>>> import numpy as np
>>> import numpy.linalg as la
>>> np.set_printoptions(precision=2, suppress=True, linewidth=200)
>>> M = np.loadtxt("data.csv", delimiter=",")
>>> print(M)
[[-1.9  -1.   -0.63  2.  ]
 [-0.63 -1.98 -1.03 -1.91]
 [ 2.21 -1.19 -1.19  1.13]
 [ 0.32 -1.64  2.48  0.26]]
>>> A2 = np.array([[3, 1], [0, -3], [-3, -1], [0, 2]])
>>> print(np.einsum("ij,ij->i", M, M))
[9. 9. 9. 9.]
>>> print(M @ A2)
[[-3.81  5.73]
 [ 1.19  2.51]
 [10.2   9.23]
 [-6.49  3.27]]
>>> print(la.matrix_rank(np.vstack([M, A2.T])))
4
>>> f, v = M[0], M[3]
>>> print(f @ v)
0.0
>>> p = (f @ v) / (f @ f) * f
>>> print((v - p) @ f)
0.0
>>> K = np.loadtxt("sample8.csv", delimiter=",")
>>> print(K.round(2) + 0)
[[-0.23  0.32  0.52  0.06  0.1   0.47  0.24 -0.48 -0.21]
 [ 0.2  -0.14  0.12 -0.34  0.73  0.04  0.29  0.05  0.43]
 [-0.51  0.05 -0.06 -0.07 -0.41 -0.06  0.42  0.01  0.62]
 [ 0.35  0.    0.31 -0.08 -0.28  0.26 -0.56 -0.16  0.53]
 [ 0.16 -0.16  0.11 -0.31 -0.29  0.55  0.25  0.59 -0.19]
 [-0.51 -0.51 -0.06 -0.52  0.04  0.08 -0.34 -0.23 -0.16]
 [-0.47  0.01  0.11  0.48  0.33  0.25 -0.35  0.47  0.15]
 [ 0.04  0.25 -0.76 -0.01  0.1   0.54 -0.05 -0.21  0.1 ]
 [ 0.16 -0.72 -0.04  0.52 -0.06  0.2   0.25 -0.26  0.06]]
>>> x = np.array([-4, -2, -2, -5, 2, 4, 1, -1, 1])
>>> print(9 - la.matrix_rank(K - np.eye(9), tol=1e-8))
1
>>> print(np.round(la.inv(K), 2) + 0)
[[-0.23  0.2  -0.51  0.35  0.16 -0.51 -0.47  0.04  0.16]
 [ 0.32 -0.14  0.05  0.   -0.16 -0.51  0.01  0.25 -0.72]
 [ 0.52  0.12 -0.06  0.31  0.11 -0.06  0.11 -0.76 -0.04]
 [ 0.06 -0.34 -0.07 -0.08 -0.31 -0.52  0.48 -0.01  0.52]
 [ 0.1   0.73 -0.41 -0.28 -0.29  0.04  0.33  0.1  -0.06]
 [ 0.47  0.04 -0.06  0.26  0.55  0.08  0.25  0.54  0.2 ]
 [ 0.24  0.29  0.42 -0.56  0.25 -0.34 -0.35 -0.05  0.25]
 [-0.48  0.05  0.01 -0.16  0.59 -0.23  0.47 -0.21 -0.26]
 [-0.21  0.43  0.62  0.53 -0.19 -0.16  0.15  0.1   0.06]]
>>> print([p for p in range(1, 25) if np.allclose(la.matrix_power(K, p), np.eye(9))])
[]
>>> print(K.T @ (K @ x))
[-4. -2. -2. -5.  2.  4.  1. -1.  1.]
>>> print(la.norm(K, axis=0))
[1. 1. 1. 1. 1. 1. 1. 1. 1.]
>>> print(round(float(K[:, 0] @ K[:, 5]), 2))
0.0
>>> E = np.load("block3.npy")
>>> print(E)
[[-0.61 -3.61 -0.25 -0.1   1.68  2.4  -1.3  -0.47 -0.99]
 [ 0.6   3.4   0.17  0.27 -1.34 -2.83  1.57  0.37  0.76]
 [ 0.57  3.03  0.05  0.47 -0.86 -3.28  1.86  0.23  0.45]
 [-0.26 -0.67  0.4  -1.07 -1.19  3.91 -2.35  0.36  0.87]
 [-0.61 -3.68 -0.29 -0.04  1.81  2.22 -1.19 -0.51 -1.08]
 [ 0.6   3.77  0.36 -0.12 -2.08 -1.78  0.91  0.59  1.26]
 [-0.48 -3.53 -0.58  0.68  2.76 -0.22  0.29 -0.8  -1.75]
 [-0.37 -3.05 -0.64  0.9   2.84 -1.22  0.88 -0.82 -1.83]
 [-0.09 -1.55 -0.62  1.15  2.43 -2.9   1.84 -0.72 -1.62]
 [ 0.45  3.4   0.61 -0.76 -2.81  0.56 -0.49  0.81  1.79]
 [-0.2  -0.23  0.46 -1.12 -1.48  3.82 -2.31  0.45  1.05]
 [-0.47 -3.48 -0.59  0.71  2.78 -0.35  0.37 -0.8  -1.77]
 [-0.5  -3.59 -0.57  0.64  2.73 -0.05  0.19 -0.79 -1.73]
 [ 0.45  3.39  0.61 -0.76 -2.81  0.57 -0.5   0.81  1.79]
 [-0.36 -1.36  0.3  -0.97 -0.69  3.96 -2.35  0.22  0.55]
 [ 0.33  2.82  0.65 -0.97 -2.81  1.57 -1.08  0.82  1.82]
 [-0.51 -2.54  0.08 -0.67  0.34  3.64 -2.1  -0.08 -0.1 ]
 [ 0.34  2.9   0.64 -0.95 -2.82  1.45 -1.02  0.82  1.83]
 [-0.03  0.85  0.57 -1.17 -2.1   3.37 -2.09  0.62  1.43]
 [-0.49 -2.31  0.13 -0.74  0.11  3.75 -2.18 -0.01  0.04]
 [ 0.61  3.76  0.34 -0.08 -2.01 -1.9   0.99  0.57  1.21]
 [ 0.48  2.24 -0.14  0.76 -0.05 -3.78  2.2  -0.01 -0.08]
 [-0.22 -2.25 -0.65  1.08  2.69 -2.27  1.48 -0.79 -1.76]
 [ 0.26  0.65 -0.41  1.08  1.21 -3.91  2.35 -0.37 -0.88]
 [ 0.3   0.92 -0.37  1.04  1.02 -3.94  2.36 -0.31 -0.76]
 [ 0.13  1.79  0.63 -1.14 -2.53  2.71 -1.73  0.74  1.68]
 [-0.23 -0.44  0.44 -1.1  -1.35  3.87 -2.34  0.41  0.97]
 [ 0.35  2.92  0.64 -0.94 -2.83  1.43 -1.    0.82  1.83]
 [-0.55 -2.88 -0.01 -0.54  0.69  3.42 -1.95 -0.18 -0.33]]
>>> rank = la.matrix_rank(E)
>>> print(rank)
2
>>> N = la.svd(E)[2][rank:].T
>>> print([int(la.matrix_rank(E[:, :j + 1])) for j in range(9)])
[1, 2, 2, 2, 2, 2, 2, 2, 2]
>>> print(la.matrix_rank(E.T @ E), la.matrix_rank(E @ E.T))
2 2
>>> print(np.allclose(E @ N, 0))
True
>>> left, sig, Vh = la.svd(E, full_matrices=False)
>>> print(np.round(np.sqrt((sig ** 2).sum()), 2), round(la.norm(E), 2))
26.93 26.93
>>> print(np.round(left.T @ E @ Vh.T, 2) + 0)
[[19.37  0.    0.    0.    0.    0.    0.    0.    0.  ]
 [ 0.   18.71  0.    0.    0.    0.    0.    0.    0.  ]
 [ 0.    0.    0.    0.    0.    0.    0.    0.    0.  ]
 [ 0.    0.    0.    0.    0.    0.    0.    0.    0.  ]
 [ 0.    0.    0.    0.    0.    0.    0.    0.    0.  ]
 [ 0.    0.    0.    0.    0.    0.    0.    0.    0.  ]
 [ 0.    0.    0.    0.    0.    0.    0.    0.    0.  ]
 [ 0.    0.    0.    0.    0.    0.    0.    0.    0.  ]
 [ 0.    0.    0.    0.    0.    0.    0.    0.    0.  ]]
>>> print(np.round(Vh @ Vh.T, 2) + 0)
[[1. 0. 0. 0. 0. 0. 0. 0. 0.]
 [0. 1. 0. 0. 0. 0. 0. 0. 0.]
 [0. 0. 1. 0. 0. 0. 0. 0. 0.]
 [0. 0. 0. 1. 0. 0. 0. 0. 0.]
 [0. 0. 0. 0. 1. 0. 0. 0. 0.]
 [0. 0. 0. 0. 0. 1. 0. 0. 0.]
 [0. 0. 0. 0. 0. 0. 1. 0. 0.]
 [0. 0. 0. 0. 0. 0. 0. 1. 0.]
 [0. 0. 0. 0. 0. 0. 0. 0. 1.]]
>>> print(left.shape, sig.shape, Vh.shape)
(29, 9) (9,) (9, 9)
>>> print(sig.round(2) + 0)
[19.37 18.71  0.    0.    0.    0.    0.    0.    0.  ]
>>> print(np.round(sig / sig[0], 2) + 0)
[1.   0.97 0.   0.   0.   0.   0.   0.   0.  ]
>>> print(np.cumsum(sig ** 2) / np.sum(sig ** 2))
[0.52 1.   1.   1.   1.   1.   1.   1.   1.  ]
